>>> import numpy as np
>>> np.set_printoptions(precision=1, suppress=True, linewidth=160, floatmode="fixed")
>>> rnd = lambda a: np.round(a, 1) + 0
>>> m1 = np.loadtxt("data.csv", delimiter=",")
>>> print(m1)
[[ 1.0  5.0 -3.0 -2.0  5.0]
 [ 5.0  1.0  5.0 -3.0 -2.0]
 [-2.0  5.0  1.0  5.0 -3.0]
 [-3.0 -2.0  5.0  1.0  5.0]
 [ 5.0 -3.0 -2.0  5.0  1.0]]
>>> Q, V = np.linalg.qr(m1[:, :3])[0], np.linalg.qr(m1[:, 3:])[0]
>>> s = np.linalg.svd(Q.T @ V, compute_uv=False)
>>> print(rnd(np.degrees(np.arccos(s.clip(0, 1)))))
[72.5 86.8]
>>> print(rnd(np.linalg.norm(Q @ Q.T - V @ V.T, 2)))
1.0
>>> x0 = np.array([1, 1, 0, 2, 0])
>>> target = m1 @ x0
>>> print(target)
[ 2.0  0.0 13.0 -3.0 12.0]
>>> print(rnd(np.linalg.solve(m1, -3 * target)))
[-3.0 -3.0  0.0 -6.0  0.0]
>>> f = np.array([3, -3, 3, 3, -1])
>>> M2 = m1 + np.outer(f, np.eye(5)[1])
>>> print(rnd(np.linalg.det(M2) / np.linalg.det(m1)), rnd(1 + np.linalg.solve(m1, f)[1]))
1.4 1.4
>>> print(np.linalg.matrix_rank(np.linalg.inv(M2) - np.linalg.inv(m1), tol=1e-8))
1
>>> print(M2)
[[ 1.0  8.0 -3.0 -2.0  5.0]
 [ 5.0 -2.0  5.0 -3.0 -2.0]
 [-2.0  8.0  1.0  5.0 -3.0]
 [-3.0  1.0  5.0  1.0  5.0]
 [ 5.0 -4.0 -2.0  5.0  1.0]]
>>> print(np.kron(np.eye(2, dtype=int), M2))
[[ 1.0  8.0 -3.0 -2.0  5.0  0.0  0.0 -0.0 -0.0  0.0]
 [ 5.0 -2.0  5.0 -3.0 -2.0  0.0 -0.0  0.0 -0.0 -0.0]
 [-2.0  8.0  1.0  5.0 -3.0 -0.0  0.0  0.0  0.0 -0.0]
 [-3.0  1.0  5.0  1.0  5.0 -0.0  0.0  0.0  0.0  0.0]
 [ 5.0 -4.0 -2.0  5.0  1.0  0.0 -0.0 -0.0  0.0  0.0]
 [ 0.0  0.0 -0.0 -0.0  0.0  1.0  8.0 -3.0 -2.0  5.0]
 [ 0.0 -0.0  0.0 -0.0 -0.0  5.0 -2.0  5.0 -3.0 -2.0]
 [-0.0  0.0  0.0  0.0 -0.0 -2.0  8.0  1.0  5.0 -3.0]
 [-0.0  0.0  0.0  0.0  0.0 -3.0  1.0  5.0  1.0  5.0]
 [ 0.0 -0.0 -0.0  0.0  0.0  5.0 -4.0 -2.0  5.0  1.0]]
>>> print(rnd(np.linalg.det(M2[::-1])))
41879.0
>>> print(np.einsum("ij,ji->", M2, M2))
364.0
>>> ang = np.radians(120)
>>> r_ = np.eye(5)
>>> r_[1, 1] = r_[3, 3] = np.cos(ang)
>>> r_[1, 3], r_[3, 1] = -np.sin(ang), np.sin(ang)
>>> print(rnd(r_))
[[ 1.0  0.0  0.0  0.0  0.0]
 [ 0.0 -0.5  0.0 -0.9  0.0]
 [ 0.0  0.0  1.0  0.0  0.0]
 [ 0.0  0.9  0.0 -0.5  0.0]
 [ 0.0  0.0  0.0  0.0  1.0]]
>>> M2 = m1 @ r_.T
>>> print(np.allclose(m1 @ m1.T, M2 @ M2.T))
True
>>> print(np.allclose(np.linalg.norm(m1, axis=1), np.linalg.norm(M2, axis=1)))
True
>>> print(rnd(M2))
[[ 1.0 -0.8 -3.0  5.3  5.0]
 [ 5.0  2.1  5.0  2.4 -2.0]
 [-2.0 -6.8  1.0  1.8 -3.0]
 [-3.0  0.1  5.0 -2.2  5.0]
 [ 5.0 -2.8 -2.0 -5.1  1.0]]
>>> print(rnd(np.linalg.svd(m1, compute_uv=False)), rnd(np.linalg.svd(M2, compute_uv=False)))
[8.7 8.7 8.2 8.2 6.0] [8.7 8.7 8.2 8.2 6.0]
>>> f = np.array([0, -3, -2, 0])
>>> arr = 5 * np.eye(4) + np.outer(f, f)
>>> print(arr)
[[ 5.0  0.0  0.0  0.0]
 [ 0.0 14.0  6.0  0.0]
 [ 0.0  6.0  9.0  0.0]
 [ 0.0  0.0  0.0  5.0]]
>>> evals, V = np.linalg.eigh(arr)
>>> x0 = np.array([2, 2, -3, -1])
>>> print(x0 @ arr @ x0)
90.0
>>> print(rnd(V * np.sqrt(evals) @ V.T))
[[2.2 0.0 0.0 0.0]
 [0.0 3.6 0.9 0.0]
 [0.0 0.9 2.9 0.0]
 [0.0 0.0 0.0 2.2]]
>>> print(x0 @ arr @ x0 / (x0 @ x0), evals[0], evals[-1])
5.0 5.0 18.0
>>> print(rnd(np.linalg.eigvalsh(arr[1:, 1:])))
[ 5.0  5.0 18.0]
>>> C2 = arr.T @ arr
>>> print(rnd(np.linalg.eigvalsh(C2)[::-1]))
[324.0  25.0  25.0  25.0]
>>> print((arr @ arr.T).shape)
(4, 4)
>>> print(np.linalg.matrix_rank(C2))
4
>>> print(rnd(np.linalg.det(arr)))
2250.0
>>> M = np.array([[-2.0, 1.0, 1.0, 1.0],
...     [1.0, -2.0, 1.0, 1.0],
...     [1.0, 1.0, -2.0, 1.0],
...     [1.0, 1.0, 1.0, -2.0]])
>>> print(M)
[[-2.0  1.0  1.0  1.0]
 [ 1.0 -2.0  1.0  1.0]
 [ 1.0  1.0 -2.0  1.0]
 [ 1.0  1.0  1.0 -2.0]]
>>> x0 = np.array([1, 2, 2, 0])
>>> print(M @ (2 * x0))
[ 4.0 -2.0 -2.0 10.0]
>>> print(M @ x0)
[ 2.0 -1.0 -1.0  5.0]
>>> print(M @ np.eye(4)[1])
[ 1.0 -2.0  1.0  1.0]
>>> print(np.sign((M @ x0).round(6)))
[ 1.0 -1.0 -1.0  1.0]
>>> print(M @ np.ones(4))
[1.0 1.0 1.0 1.0]
>>> print(M * x0)
[[-2.0  2.0  2.0  0.0]
 [ 1.0 -4.0  2.0  0.0]
 [ 1.0  2.0 -4.0  0.0]
 [ 1.0  2.0  2.0 -0.0]]
>>> print((M * x0).sum(axis=1))
[ 2.0 -1.0 -1.0  5.0]
